$ python -q
>>> import numpy as np
>>> from numpy import linalg as LA
>>> np.set_printoptions(precision=2, suppress=True, linewidth=160)
>>> basis = 10 * np.array([[1.9, 0.5, 1.0, -0.2],
...     [-2.2, -0.4, -0.7, -1.3],
...     [1.6, 0.0, 0.5, 2.0]])
>>> rng = np.random.default_rng(70607)
>>> lab = rng.integers(0, 3, 22)
>>> mat = basis[lab] + rng.normal(size=(22, 4))
>>> mat
array([[-21.86,  -4.79,  -6.25, -12.04],
       [ 18.62,   4.33,  10.56,  -1.88],
       [ 18.48,   6.53,   9.77,  -3.88],
       [-22.13,  -5.03,  -5.77, -13.76],
       [-22.82,  -3.61,  -7.82, -12.59],
       [ 17.17,  -0.53,   6.53,  20.21],
       [-22.02,  -3.72,  -5.72, -13.45],
       [-23.  ,  -3.43,  -8.35, -12.24],
       [-21.52,  -3.38,  -6.67, -12.5 ],
       [-22.35,  -3.56,  -6.96, -13.97],
       [ 20.1 ,   6.15,   9.03,  -2.05],
       [-20.67,  -2.79,  -6.89, -12.28],
       [-21.88,  -4.06,  -8.61, -13.46],
       [ 16.58,   0.62,   4.85,  19.16],
       [-22.69,  -4.58,  -6.67, -11.56],
       [-22.09,  -4.1 ,  -8.57, -13.94],
       [-22.09,  -4.21,  -7.02, -13.54],
       [ 18.06,   5.73,  10.87,  -1.4 ],
       [ 17.82,   4.27,   9.78,  -3.1 ],
       [-22.76,  -2.79,  -7.21, -14.02],
       [ 16.23,  -0.09,   3.6 ,  20.42],
       [ 15.9 ,   5.41,  10.5 ,  -2.56]])
>>> lab = mat[:, 2] > np.median(mat[:, 2])
>>> u = mat[lab].mean(axis=0) - mat[~lab].mean(axis=0)
>>> u
array([32.6 ,  5.9 , 13.18, 14.53])
